>>> import numpy as np
>>> np.set_printoptions(precision=2, suppress=True, linewidth=100)
>>> def tidy(a):
...     return np.round(a, 2) + 0
... 
>>> M = np.minimum.outer(np.arange(1, 7), np.arange(1, 7)) * 2
>>> print(M)
[[ 2  2  2  2  2  2]
 [ 2  4  4  4  4  4]
 [ 2  4  6  6  6  6]
 [ 2  4  6  8  8  8]
 [ 2  4  6  8 10 10]
 [ 2  4  6  8 10 12]]
>>> L = np.linalg.cholesky(M)
>>> print(tidy(L))
[[1.41 0.   0.   0.   0.   0.  ]
 [1.41 1.41 0.   0.   0.   0.  ]
 [1.41 1.41 1.41 0.   0.   0.  ]
 [1.41 1.41 1.41 1.41 0.   0.  ]
 [1.41 1.41 1.41 1.41 1.41 0.  ]
 [1.41 1.41 1.41 1.41 1.41 1.41]]
>>> print(tidy(M / np.sqrt(np.outer(np.diag(M), np.diag(M)))))
[[1.   0.71 0.58 0.5  0.45 0.41]
 [0.71 1.   0.82 0.71 0.63 0.58]
 [0.58 0.82 1.   0.87 0.77 0.71]
 [0.5  0.71 0.87 1.   0.89 0.82]
 [0.45 0.63 0.77 0.89 1.   0.91]
 [0.41 0.58 0.71 0.82 0.91 1.  ]]
>>> print(tidy(np.diag(L) ** 2))
[2. 2. 2. 2. 2. 2.]
>>> print(M @ M)
[[ 24  44  60  72  80  84]
 [ 44  84 116 140 156 164]
 [ 60 116 164 200 224 236]
 [ 72 140 200 248 280 296]
 [ 80 156 224 280 320 340]
 [ 84 164 236 296 340 364]]
>>> print(np.allclose(M @ M.T, M.T @ M))
True
>>> print((M + M.T) / 2)
[[ 2.  2.  2.  2.  2.  2.]
 [ 2.  4.  4.  4.  4.  4.]
 [ 2.  4.  6.  6.  6.  6.]
 [ 2.  4.  6.  8.  8.  8.]
 [ 2.  4.  6.  8. 10. 10.]
 [ 2.  4.  6.  8. 10. 12.]]
>>> print(np.trace(M))
42
>>> print(tidy(np.sort(np.abs(np.linalg.eigvals(M)))))
[ 0.53  0.64  0.89  1.55  3.98 34.41]
>>> print(np.allclose(M, M.T))
True
>>> M.inv()
Traceback (most recent call last):
  File "<python-input-15>", line 1, in <module>
    M.inv()
    ^^^^^
AttributeError: 'numpy.ndarray' object has no attribute 'inv'
>>> evals, evecs = np.linalg.eigh(M)
>>> print(tidy(np.linalg.svd(M, compute_uv=False)))
[34.41  3.98  1.55  0.89  0.64  0.53]
>>> print(np.unique(evals.round(6) + 0, return_counts=True)[1])
[1 1 1 1 1 1]
>>> print(tidy(np.linalg.eigvalsh(M + -1 * np.eye(6))))
[-0.47 -0.36 -0.11  0.55  2.98 33.41]
>>> print(tidy(evecs @ np.diag(evals) @ evecs.T))
[[ 2.  2.  2.  2.  2.  2.]
 [ 2.  4.  4.  4.  4.  4.]
 [ 2.  4.  6.  6.  6.  6.]
 [ 2.  4.  6.  8.  8.  8.]
 [ 2.  4.  6.  8. 10. 10.]
 [ 2.  4.  6.  8. 10. 12.]]
>>> print(tidy(evecs.T @ M @ evecs))
[[ 0.53  0.    0.    0.    0.    0.  ]
 [ 0.    0.64  0.    0.    0.    0.  ]
 [ 0.    0.    0.89  0.    0.    0.  ]
 [ 0.    0.    0.    1.55  0.    0.  ]
 [ 0.    0.    0.    0.    3.98  0.  ]
 [ 0.    0.    0.    0.    0.   34.41]]
>>> x0 = np.ones(6)
>>> for _ in range(6):
...     x0 = M @ x0
...     x0 /= np.linalg.norm(x0)
...     print(round(x0 @ M @ x0, 2))
... 
34.37
34.41
34.41
34.41
34.41
34.41
>>> print(tidy(np.linalg.eigvalsh(M)[-1]))
34.41
>>> print(tidy(x0))
[0.13 0.26 0.37 0.46 0.52 0.55]
>>> B = np.linalg.inv(M)
>>> print(tidy(np.linalg.det(M) * B))
[[ 64. -32.   0.   0.   0.   0.]
 [-32.  64. -32.   0.   0.   0.]
 [  0. -32.  64. -32.   0.   0.]
 [  0.   0. -32.  64. -32.   0.]
 [  0.   0.   0. -32.  64. -32.]
 [  0.   0.   0.   0. -32.  32.]]
>>> print(B)
[[ 1.  -0.5  0.   0.   0.   0. ]
 [-0.5  1.  -0.5  0.   0.   0. ]
 [ 0.  -0.5  1.  -0.5  0.   0. ]
 [ 0.   0.  -0.5  1.  -0.5  0. ]
 [ 0.   0.   0.  -0.5  1.  -0.5]
 [ 0.   0.   0.   0.  -0.5  0.5]]
>>> print(tidy(np.linalg.det(M) * np.linalg.det(B)))
1.0
>>> print(np.allclose(B, M.T))
False
>>> print(tidy(np.linalg.cond(M)))
64.89
>>> A = np.load("data.npy")
>>> print(tidy(A))
[[-2.16  2.69 -0.21 -1.58  1.54 -0.43  4.7 ]
 [ 2.83 -3.98 -3.1  -2.8  -3.67 -1.54 -0.07]
 [ 1.82 -4.37 -5.38  0.09 -4.71 -4.45  1.1 ]
 [-1.95  4.85  1.59 -1.42  1.54  3.9   3.91]
 [ 1.76  0.08 -0.07 -3.37 -2.66  0.57  1.37]
 [-2.37  1.39 -1.85 -0.02  2.27  1.43  3.55]
 [ 2.5  -2.93 -2.1  -3.64 -3.59 -2.98  1.07]
 [-4.33  3.31 -2.12  1.79  2.71 -0.86  5.99]
 [ 7.84 -4.7   1.   -9.07 -7.84 -0.67 -2.87]
 [-1.12  2.92  1.11 -3.19  0.85  0.18  4.14]
 [ 0.92 -0.62 -1.42 -2.3  -2.01 -0.81  1.96]
 [ 1.49 -1.64 -1.35 -3.74 -2.15 -2.47  1.94]
 [ 3.5  -1.63 -0.32 -4.76 -5.1  -2.32  0.89]
 [-3.25  1.15 -2.92  1.03  2.58 -0.41  4.49]
 [ 3.53 -1.32  1.33 -7.5  -3.65 -2.89  1.4 ]
 [ 4.03 -1.99  0.09 -5.61 -4.89 -1.22  0.15]
 [ 2.61  1.66  1.05 -2.67 -4.55  3.23  0.55]
 [-1.2   3.17  0.07 -0.53  0.18  3.2   3.03]
 [ 2.7  -3.9  -3.33 -2.43 -4.   -2.29  0.26]
 [ 3.16  1.77  1.78 -4.09 -5.83  0.14  1.47]
 [-3.44  0.38 -3.76  1.33  2.67 -1.66  4.7 ]
 [-2.93  2.85 -1.31  0.58  2.    1.17  4.45]
 [ 5.35 -4.04 -2.01 -4.03 -7.99 -3.01 -0.85]
 [ 3.58 -1.13 -0.11 -4.55 -5.85 -2.8   1.19]
 [ 4.32 -3.7  -1.54 -4.82 -5.52 -2.49 -0.28]
 [ 2.62 -1.13 -0.29 -4.36 -3.49 -0.93  1.04]
 [ 3.19 -3.68 -3.52 -1.85 -6.17 -4.22  0.7 ]
 [-0.82 -1.61 -3.42 -0.89 -0.02 -2.85  3.11]]
>>> d = np.linalg.norm(A[:, None] - A[None], axis=-1)
>>> print(d.shape)
(28, 28)
>>> print(d.mean(axis=1).argmax())
8
>>> print(tidy(d[:5, :5]))
[[ 0.   11.41 12.78  5.23  7.42]
 [11.41  0.    5.07 14.04  5.89]
 [12.78  5.07  0.   16.33  9.46]
 [ 5.23 14.04 16.33  0.    8.85]
 [ 7.42  5.89  9.46  8.85  0.  ]]
>>> print(np.unravel_index(d.round(6).argmax(), d.shape))
(np.int64(7), np.int64(8))
>>> print(np.flatnonzero(d[18] < d.mean() / 2))
[ 1  2  6 18 24 26]
>>> x0 = np.array([-2, -2, -1, -2, -2, 0, 1])
>>> h1 = np.maximum(A @ x0, 0)
>>> print(tidy(np.tanh(A @ x0)))
[ 1.    1.    1.   -1.    1.    0.99  1.    0.81  1.    1.    1.    1.    1.    1.    1.    1.
  1.   -0.28  1.    1.    1.    0.65  1.    1.    1.    1.    1.    1.  ]
>>> left, sig, Vt = np.linalg.svd(A)
>>> evecs = Vt[:(sig > 1e-8).sum()]
>>> rng = np.random.default_rng(7387)
>>> x0 = A[5] + -3 * A[3] + rng.integers(2) * np.eye(7)[5]
>>> print(tidy(x0))
[  3.47 -13.17  -6.62   4.24  -2.35  -9.26  -8.17]
>>> print(np.linalg.matrix_rank(np.vstack([A, x0])))
6
>>> print(tidy(evecs.T @ evecs))
[[ 0.29 -0.14  0.07 -0.2  -0.32  0.05 -0.2 ]
 [-0.14  0.61  0.33  0.12 -0.11  0.11  0.26]
 [ 0.07  0.33  0.71 -0.12  0.07 -0.09 -0.25]
 [-0.2   0.12 -0.12  0.87 -0.07 -0.03 -0.19]
 [-0.32 -0.11  0.07 -0.07  0.85  0.03 -0.05]
 [ 0.05  0.11 -0.09 -0.03  0.03  0.97 -0.07]
 [-0.2   0.26 -0.25 -0.19 -0.05 -0.07  0.69]]
>>> print(tidy(np.diag(evecs.T @ evecs)))
[0.29 0.61 0.71 0.87 0.85 0.97 0.69]
>>> Z = A[[11, 18]].astype(float)
>>> for _ in range(3):
...     labels = np.linalg.norm(A[:, None] - Z, axis=-1).argmin(axis=1)
...     Z = np.array([A[labels == j].mean(axis=0) for j in range(2)])
... 
>>> print(labels)
[0 1 1 0 0 0 1 0 1 0 0 1 1 0 1 1 0 0 1 1 0 0 1 1 1 1 1 0]
>>> print(np.abs(Z[1] - Z[0]).argmax())
4
>>> print(tidy(Z[1] - Z[0]))
[ 4.9  -4.27 -0.24 -3.35 -5.51 -2.79 -3.06]
>>> J = np.abs(np.array([[2, 2, 0, 1, 0],
...     [0, 2, 1, 0, 0],
...     [1, 1, 1, 1, 0],
...     [2, 2, 2, 1, 2],
...     [2, 0, 0, 0, 1]])) + np.eye(5)
>>> J = J / J.sum(axis=1, keepdims=True)
>>> print(tidy(J))
[[0.5  0.33 0.   0.17 0.  ]
 [0.   0.75 0.25 0.   0.  ]
 [0.2  0.2  0.4  0.2  0.  ]
 [0.2  0.2  0.2  0.2  0.2 ]
 [0.5  0.   0.   0.   0.5 ]]
>>> # row-stochastic, so 1 is an eigenvalue
>>> print(tidy(np.linalg.matrix_power(J, 2)))
[[0.28 0.45 0.12 0.12 0.03]
 [0.05 0.61 0.29 0.05 0.  ]
 [0.22 0.34 0.25 0.15 0.04]
 [0.28 0.3  0.17 0.11 0.14]
 [0.5  0.17 0.   0.08 0.25]]
>>> print(tidy(np.linalg.matrix_power(J, 100)))
[[0.17 0.48 0.23 0.09 0.04]
 [0.17 0.48 0.23 0.09 0.04]
 [0.17 0.48 0.23 0.09 0.04]
 [0.17 0.48 0.23 0.09 0.04]
 [0.17 0.48 0.23 0.09 0.04]]
>>> print(tidy(J.sum(axis=1)))
[1. 1. 1. 1. 1.]
>>> pr = np.eye(5)[2]
>>> for _ in range(4):
...     pr = pr @ J
...     print(pr.round(2))
... 
[0.2 0.2 0.4 0.2 0. ]
[0.22 0.34 0.25 0.15 0.04]
[0.21 0.41 0.21 0.12 0.05]
[0.2  0.44 0.21 0.1  0.05]
>>> W0 = np.load("x.npy")
>>> print(W0)
[[ 9  5  9  7  9]
 [ 5  5  9  7  7]
 [ 9  9 27 18 18]
 [ 7  7 18 14 14]
 [ 9  7 18 14 15]]
>>> print(tidy(np.trace(np.linalg.pinv(W0) @ W0)))
4.0
>>> print(np.abs(np.diag(np.linalg.qr(W0)[1])) > 1e-9)
[ True  True  True  True False]
>>> print(np.allclose(W0[:-1].T @ np.linalg.lstsq(W0[:-1].T, W0[-1])[0], W0[-1]))
True
>>> print(np.linalg.lstsq(W0[:-1].T, W0[-1])[2])
4
>>> labels = rng.permutation(5)
>>> print(labels)
[2 0 1 3 4]
>>> B = W0[labels][:, labels]
>>> print(B)
[[27  9  9 18 18]
 [ 9  9  5  7  9]
 [ 9  5  5  7  7]
 [18  7  7 14 14]
 [18  9  7 14 15]]
>>> left, sig, Vt = np.linalg.svd(B)
>>> evecs = Vt[:(sig > 1e-8).sum()]
>>> x0 = B[4] + 3 * B[0] + rng.integers(2) * np.eye(5)[4]
>>> print(x0)
[99. 36. 34. 68. 69.]
>>> print(tidy(evecs.T @ evecs))
[[ 1.   0.   0.   0.   0. ]
 [ 0.   0.9  0.1 -0.2  0.2]
 [ 0.   0.1  0.9  0.2 -0.2]
 [ 0.  -0.2  0.2  0.6  0.4]
 [ 0.   0.2 -0.2  0.4  0.6]]
>>> print(np.linalg.matrix_rank(np.vstack([B, x0])))
4
>>> print(tidy(np.diag(evecs.T @ evecs)))
[1.  0.9 0.9 0.6 0.6]
>>> print(np.allclose(evecs.T @ evecs @ x0, x0))
True
>>> print(tidy(np.linalg.norm(x0 - evecs.T @ evecs @ x0)))
0.0
>>> data = np.load("m.npy")
>>> print(data)
[[0. 0. 0. 3.]
 [0. 0. 0. 2.]
 [0. 0. 0. 3.]
 [3. 2. 3. 0.]]
>>> B = data + rng.integers(-2, 3, (4, 2)) @ rng.integers(-2, 3, (2, 4))
>>> print(B)
[[ 0. -2.  2. -1.]
 [ 1.  1.  0.  3.]
 [ 1.  0.  1.  2.]
 [ 3.  2.  3.  0.]]
>>> print(B - data)
[[ 0. -2.  2. -4.]
 [ 1.  1.  0.  1.]
 [ 1.  0.  1. -1.]
 [ 0.  0.  0.  0.]]
>>> print(tidy(np.linalg.svd(B - data, compute_uv=False)))
[5.2  1.73 0.   0.  ]
>>> print(tidy(np.linalg.norm(B, 1)), tidy(np.linalg.norm(B, np.inf)))
6.0 8.0
>>> print(tidy(np.linalg.norm(B, "nuc")))
11.53
>>> print(np.linalg.norm(B, axis=1).argmax())
3
>>> print(tidy(np.linalg.norm(B, axis=1)))
[3.   3.32 2.45 4.69]
>>> print(B[3] @ B[1])
5.0
>>> print(tidy(np.linalg.norm(B[3], 1)), tidy(np.linalg.norm(B[3], np.inf)))
8.0 3.0
>>> print(tidy(np.linalg.norm(B) ** 2 / np.linalg.norm(B, 2) ** 2))
1.76
>>> print(tidy(np.linalg.norm(B, axis=0)))
[3.32 3.   3.74 3.74]
>>> rank = np.linalg.matrix_rank(data)
>>> print(rank)
2
>>> N = np.linalg.svd(data)[2][rank:].T
>>> print(N.shape)
(4, 2)
>>> print([int(np.linalg.matrix_rank(np.delete(data, i, axis=0))) for i in range(4)])
[2, 2, 2, 1]
>>> print(np.allclose(data @ N, 0))
True
>>> print(tidy(N @ N.T))
[[ 0.59 -0.27 -0.41  0.  ]
 [-0.27  0.82 -0.27  0.  ]
 [-0.41 -0.27  0.59  0.  ]
 [ 0.    0.    0.    0.  ]]
>>> print(tidy(data @ N))
[[0. 0.]
 [0. 0.]
 [0. 0.]
 [0. 0.]]
>>> print([int(np.linalg.matrix_rank(data[:, :j + 1])) for j in range(4)])
[1, 1, 1, 2]
>>> print(tidy(np.linalg.norm(data, "nuc")))
9.38
>>> print(tidy(np.linalg.norm(data, axis=1)))
[3.   2.   3.   4.69]
>>> print(tidy(np.linalg.norm(data[3] - data[1])))
5.1
>>> print(tidy(np.linalg.norm(data) ** 2 / np.linalg.norm(data, 2) ** 2))
2.0
>>> print(data[3] @ data[1])
0.0
>>> print(tidy(np.linalg.norm(data, 2)))
4.69
>>> print(np.linalg.norm(data, axis=1).argmax())
3
>>> evals, evecs = np.linalg.eigh(data)
>>> print(tidy(evals))
[-4.69  0.    0.    4.69]
>>> print((evals > 1e-8).sum(), (evals < -1e-8).sum())
1 1
>>> print(tidy(np.linalg.eigvalsh(data @ data)))
[ 0.  0. 22. 22.]
>>> B = np.array([[2.0, -0.2, 2.1],
...     [1.2, 1.9, -1.1],
...     [-1.5, -0.6, -0.8],
...     [-0.8, 0.2, -0.6],
...     [0.7, -1.0, -0.1],
...     [-1.2, -0.3, 0.4]])
>>> Z = np.array([[1.7, -0.8, 1.0, 0.4, 0.2, -0.8, 1.6],
...     [1.0, -0.1, -0.5, -0.7, -1.1, 0.4, 1.8],
...     [1.0, -0.7, 1.8, 2.5, -0.9, 1.1, 0.9]])
>>> mat = B @ Z
>>> print(tidy(mat))
[[ 5.3  -3.05  5.88  6.19 -1.27  0.63  4.73]
 [ 2.84 -0.38 -1.73 -3.6  -0.86 -1.41  4.35]
 [-3.95  1.82 -2.64 -2.18  1.08  0.08 -4.2 ]
 [-1.76  1.04 -1.98 -1.96  0.16  0.06 -1.46]
 [ 0.09 -0.39  1.02  0.73  1.33 -1.07 -0.77]
 [-1.94  0.71 -0.33  0.73 -0.27  1.28 -2.1 ]]
>>> left, sig, Vt = np.linalg.svd(mat)
>>> evecs = Vt[:(sig > 1e-8).sum()]
>>> x0 = mat[0] + -3 * mat[4] + rng.integers(2) * np.eye(7)[3]
>>> print(tidy(x0))
[ 5.03 -1.88  2.82  4.   -5.26  3.84  7.04]
>>> print(np.allclose(evecs.T @ evecs @ x0, x0))
True
>>> print(tidy(np.diag(evecs.T @ evecs)))
[0.38 0.09 0.39 0.61 0.44 0.51 0.58]
>>> print(tidy(np.linalg.norm(x0 - evecs.T @ evecs @ x0)))
0.0
>>> print(tidy(evecs.T @ evecs))
[[ 0.38 -0.16  0.15  0.01 -0.01 -0.15  0.41]
 [-0.16  0.09 -0.16 -0.11 -0.06  0.1  -0.11]
 [ 0.15 -0.16  0.39  0.41  0.13 -0.07 -0.01]
 [ 0.01 -0.11  0.41  0.61 -0.04  0.2  -0.12]
 [-0.01 -0.06  0.13 -0.04  0.44 -0.42 -0.23]
 [-0.15  0.1  -0.07  0.2  -0.42  0.51  0.  ]
 [ 0.41 -0.11 -0.01 -0.12 -0.23  0.    0.58]]
>>> print(np.linalg.matrix_rank(np.vstack([mat, x0])))
3
